$ ipython --no-banner

In [1]: import numpy as np

In [2]: np.set_printoptions(suppress=True, linewidth=200)

In [3]: data = np.load("dump.npy")

In [4]: data
Out[4]: 
array([[-3,  0,  0,  0,  0,  0],
       [ 0, -3,  0,  0,  0,  0],
       [ 0,  0, -2,  0,  0,  0],
       [ 0,  0,  0,  1,  0,  0],
       [ 0,  0,  0,  0,  0,  0],
       [ 0,  0,  0,  0,  0,  2]])

In [5]: np.linalg.lstsq(data[:-1].T, data[-1])[2]
Out[5]: np.int32(4)

In [6]: round(float(np.trace(np.linalg.pinv(data) @ data)), 2)
Out[6]: 5.0

In [7]: np.allclose(data[:-1].T @ np.linalg.lstsq(data[:-1].T, data[-1])[0], data[-1])
Out[7]: False

In [8]: evals, evecs = np.linalg.eigh(data)

In [9]: np.abs(evecs[:, -1]).round(6).argmax()
Out[9]: np.int64(5)

In [10]: np.unique(evals.round(6) + 0, return_counts=True)[1]
Out[10]: array([2, 1, 1, 1, 1])

In [11]: np.round(np.linalg.eigvalsh(data @ data), 2)
Out[11]: array([0., 1., 4., 4., 9., 9.])

In [12]: feats = np.load("sample4.npy")

In [13]: feats
Out[13]: 
array([[5., 1., 0., 0.],
       [0., 5., 1., 0.],
       [0., 0., 5., 1.],
       [0., 0., 0., 5.]])

In [14]: # triangular

In [15]: proj = np.triu(np.array([[3, 0, 2, 2], [2, 0, 2, 2], [1, 1, 1, 2], [0, 1, 2, 0]]), 1) + np.eye(4)

In [16]: other = proj @ feats @ np.linalg.inv(proj)

In [17]: np.trace(other), np.trace(feats)
Out[17]: (np.float64(20.0), np.float64(20.0))

In [18]: other
Out[18]: 
array([[ 5.,  1., -2.,  4.],
       [ 0.,  5.,  1.,  0.],
       [ 0.,  0.,  5.,  1.],
       [ 0.,  0.,  0.,  5.]])

In [19]: np.linalg.matrix_rank(other)
Out[19]: np.int64(4)
